>>> import numpy as np
>>> import numpy.linalg as la
>>> np.set_printoptions(precision=2, suppress=True, linewidth=140, legacy="1.25")
>>> J = np.load("run13.npy")
>>> J
array([[ 1, -2,  4, -8],
       [ 1, -1,  1, -1],
       [ 1,  0,  0,  0],
       [ 1,  1,  1,  1]])
>>> A2 = J / np.sqrt((J ** 2).mean(axis=1, keepdims=True))
>>> J - J.mean(axis=1, keepdims=True)
array([[ 2.25, -0.75,  5.25, -6.75],
       [ 1.  , -1.  ,  1.  , -1.  ],
       [ 0.75, -0.25, -0.25, -0.25],
       [ 0.  ,  0.  ,  0.  ,  0.  ]])
>>> rng = np.random.default_rng(851146)
>>> A2 = J + rng.integers(-2, 3, (4, 1)) @ rng.integers(-2, 3, (1, 4))
>>> A2
array([[  1,  -3,   6, -10],
       [  1,  -3,   5,  -5],
       [  1,   0,   0,   0],
       [  1,   0,   3,  -1]])
>>> np.round(la.svd(A2 - J, compute_uv=False), 2) + 0
array([7.35, 0.  , 0.  , 0.  ])
>>> la.matrix_rank(A2 - J, tol=1e-8)
1
>>> E = np.loadtxt("data.csv", delimiter=",")
>>> E
array([[18., -9.,  0.,  3.],
       [-9., 15., -5.,  9.],
       [ 0., -5., 10., -9.],
       [ 3.,  9., -9., 18.]])
>>> evals, vecs = la.eig(E)
>>> np.round(E @ vecs[:, 0] - evals[0] * vecs[:, 0], 2) + 0
array([0., 0., 0., 0.])
>>> np.sort(la.eigvals(E @ E))
array([  3.98,  24.78, 511.15, 987.09])
>>> np.sort(la.eigvals(E.T))
array([ 2.  ,  4.98, 22.61, 31.42])
>>> T = np.stack([E, 5 * E, E[::-1]])
>>> la.matrix_rank(T)
array([4, 4, 4])
>>> la.norm(T, axis=(1, 2))
array([ 39.08, 195.38,  39.08])
>>> np.einsum("bij,cij->bc", T, T)
array([[ 1527.,  7635.,  -358.],
       [ 7635., 38175., -1790.],
       [ -358., -1790.,  1527.]])
>>> T.shape
(3, 4, 4)
>>> evals, vecs = la.eigh(E)
>>> x = np.array([9, 7, 4, 2])
>>> la.eigvalsh(E[1:, 1:])
array([ 4.06,  8.33, 30.61])
>>> np.abs(E).sum(axis=1).max(), round(np.abs(evals).max(), 2)
(39.0, 31.42)
